>>> import numpy as np
>>> np.set_printoptions(precision=3, suppress=True, linewidth=100)
>>> mat = np.load("test2.npy")
>>> mat
array([[-14, -14, -19, -19, -11, -15],
       [ 22,  21,  29,  30,  17,  26],
       [-14,  -7,  -3, -10, -15,  -2],
       [ 28,  12,   5,  21,  29,  11],
       [-16, -12, -19, -23, -11, -29]])
>>> Uu, sv, Vt = np.linalg.svd(mat)
>>> vecs = Vt[:(sv > 1e-8).sum()]
>>> rng = np.random.default_rng(73)
>>> x = mat[1] + -2 * mat[3] + rng.integers(2) * np.eye(6)[3]
>>> x
array([-34.,  -3.,  19., -11., -41.,   4.])
>>> np.linalg.matrix_rank(np.vstack([mat, x]))
np.int64(4)
>>> np.allclose(vecs.T @ vecs @ x, x)
False
>>> np.diag(vecs.T @ vecs)
array([0.373, 0.29 , 0.671, 0.249, 0.507, 0.91 ])
>>> np.round(np.linalg.norm(x - vecs.T @ vecs @ x), 3)
np.float64(0.866)
>>> mat.sum(axis=0)
array([ 6,  0, -7, -1,  9, -9])
>>> np.round(np.linalg.norm(mat), 3)
np.float64(101.4)
>>> mat.sum(axis=1)
array([ -92,  145,  -51,  106, -110])
>>> mat.mean(axis=0)
array([ 1.2,  0. , -1.4, -0.2,  1.8, -1.8])
>>> np.round(np.linalg.svd(mat, compute_uv=False), 3) + 0
array([97.022, 27.88 ,  9.558,  0.   ,  0.   ])
>>> np.linalg.matrix_rank(mat)
np.int64(3)
>>> np.abs(mat).max()
np.int64(30)
>>> rank = np.linalg.matrix_rank(mat)
>>> rank
np.int64(3)
>>> null = np.linalg.svd(mat)[2][rank:].T
>>> null.shape
(6, 3)
>>> [int(np.linalg.matrix_rank(mat[:, :j + 1])) for j in range(6)]
[1, 2, 3, 3, 3, 3]
>>> [int(np.linalg.matrix_rank(np.delete(mat, i, axis=0))) for i in range(5)]
[3, 3, 3, 3, 3]
>>> [int(np.linalg.matrix_rank(mat[:i])) for i in range(1, len(mat) + 1)]
[1, 2, 3, 3, 3]
>>> np.round(mat @ null, 3) + 0
array([[0., 0., 0.],
       [0., 0., 0.],
       [0., 0., 0.],
       [0., 0., 0.],
       [0., 0., 0.]])
